>>> import numpy as np
>>> import numpy.linalg as la
>>> np.set_printoptions(precision=1, suppress=True, linewidth=120)
>>> F = np.loadtxt("test19.csv", delimiter=",")
>>> F
array([[  0. , -10. ,   0.7,   1.8,  -0.5,   0.4,   1.4,  -0.6],
       [ -0.1,   6. ,   1.2,  -0.7,   0.6,  -0.7,   0.2,   0.2],
       [  0.2,   1. ,   0.8,   0.2,  -0.7,  -0.8,   0.2,   0.4]])
>>> blk = np.stack([F, -3 * F, F[::-1]])
>>> blk.sum(axis=0)
array([[  0.2,  21. ,  -0.6,  -3.4,   0.3,  -1.6,  -2.6,   1.6],
       [  0.1,  -6. ,  -1.2,   0.7,  -0.6,   0.7,  -0.2,  -0.2],
       [ -0.4, -12. ,  -0.9,   1.4,   0.9,   2. ,   1. ,  -1.4]])
>>> np.einsum("bij,cij->bc", blk, blk)
array([[ 148.4, -445.1,   20.9],
       [-445.1, 1335.4,  -62.5],
       [  20.9,  -62.5,  148.4]])
>>> la.norm(blk, axis=(1, 2))
array([12.2, 36.5, 12.2])
>>> (blk @ F.T).shape
(3, 3, 3)
>>> blk.shape
(3, 3, 8)
>>> vec = np.array([-2, 2, -5, -2, 3, -2, 0, 2])
>>> la.norm(F @ vec) <= la.norm(F, 2) * la.norm(vec) + 1e-9
np.True_
>>> F * vec
array([[ -0. , -20. ,  -3.5,  -3.6,  -1.5,  -0.8,   0. ,  -1.2],
       [  0.2,  12. ,  -6. ,   1.4,   1.8,   1.4,   0. ,   0.4],
       [ -0.4,   2. ,  -4. ,  -0.4,  -2.1,   1.6,   0. ,   0.8]])
>>> F @ (2 * vec)
array([-61.2,  22.4,  -5. ])
>>> F @ np.eye(8)[0]
array([ 0. , -0.1,  0.2])
>>> F @ np.ones(8)
array([-6.8,  6.7,  1.3])
>>> t = np.radians(15)
>>> r_ = np.eye(8)
>>> r_[5, 5] = r_[7, 7] = np.cos(t)
>>> r_[5, 7], r_[7, 5] = -np.sin(t), np.sin(t)
>>> r_
array([[ 1. ,  0. ,  0. ,  0. ,  0. ,  0. ,  0. ,  0. ],
       [ 0. ,  1. ,  0. ,  0. ,  0. ,  0. ,  0. ,  0. ],
       [ 0. ,  0. ,  1. ,  0. ,  0. ,  0. ,  0. ,  0. ],
       [ 0. ,  0. ,  0. ,  1. ,  0. ,  0. ,  0. ,  0. ],
       [ 0. ,  0. ,  0. ,  0. ,  1. ,  0. ,  0. ,  0. ],
       [ 0. ,  0. ,  0. ,  0. ,  0. ,  1. ,  0. , -0.3],
       [ 0. ,  0. ,  0. ,  0. ,  0. ,  0. ,  1. ,  0. ],
       [ 0. ,  0. ,  0. ,  0. ,  0. ,  0.3,  0. ,  1. ]])
>>> A2 = F @ r_.T
>>> np.allclose(F @ F.T, A2 @ A2.T)
True
>>> round(float(la.det(r_)), 1), round(float(np.trace(r_)), 1)
(1.0, 7.9)
>>> np.abs(A2 - F).max(axis=0)
array([0. , 0. , 0. , 0. , 0. , 0.1, 0. , 0.2])
>>> la.svd(F, compute_uv=False), la.svd(A2, compute_uv=False)
(array([12.,  2.,  1.]), array([12.,  2.,  1.]))
>>> cov = r_.T @ r_
>>> cov.round(1) + 0
array([[1., 0., 0., 0., 0., 0., 0., 0.],
       [0., 1., 0., 0., 0., 0., 0., 0.],
       [0., 0., 1., 0., 0., 0., 0., 0.],
       [0., 0., 0., 1., 0., 0., 0., 0.],
       [0., 0., 0., 0., 1., 0., 0., 0.],
       [0., 0., 0., 0., 0., 1., 0., 0.],
       [0., 0., 0., 0., 0., 0., 1., 0.],
       [0., 0., 0., 0., 0., 0., 0., 1.]])
>>> np.trace(cov), (r_ ** 2).sum()
(np.float64(8.0), np.float64(8.0))
>>> la.eigvalsh(cov)[::-1]
array([1., 1., 1., 1., 1., 1., 1., 1.])
>>> la.svd(r_, compute_uv=False) ** 2
array([1., 1., 1., 1., 1., 1., 1., 1.])
>>> Uu, s, Vh = la.svd(F, full_matrices=False)
>>> s / s[0]
array([1. , 0.2, 0.1])
>>> np.allclose(Uu * s @ Vh, F)
True
>>> (s > 1e-8).sum()
np.int64(3)
>>> np.round(Vh @ Vh.T, 1) + 0
array([[1., 0., 0.],
       [0., 1., 0.],
       [0., 0., 1.]])
>>> np.abs(Uu[:, 0]).round(6).argmax()
np.int64(0)
>>> round(np.sqrt((s ** 2).sum()), 1), np.round(la.norm(F), 1)
(np.float64(12.2), np.float64(12.2))
>>> s
array([12.,  2.,  1.])
>>> np.round(np.abs(Vh[0]), 1) + 0
array([0. , 1. , 0. , 0.2, 0.1, 0.1, 0.1, 0.1])
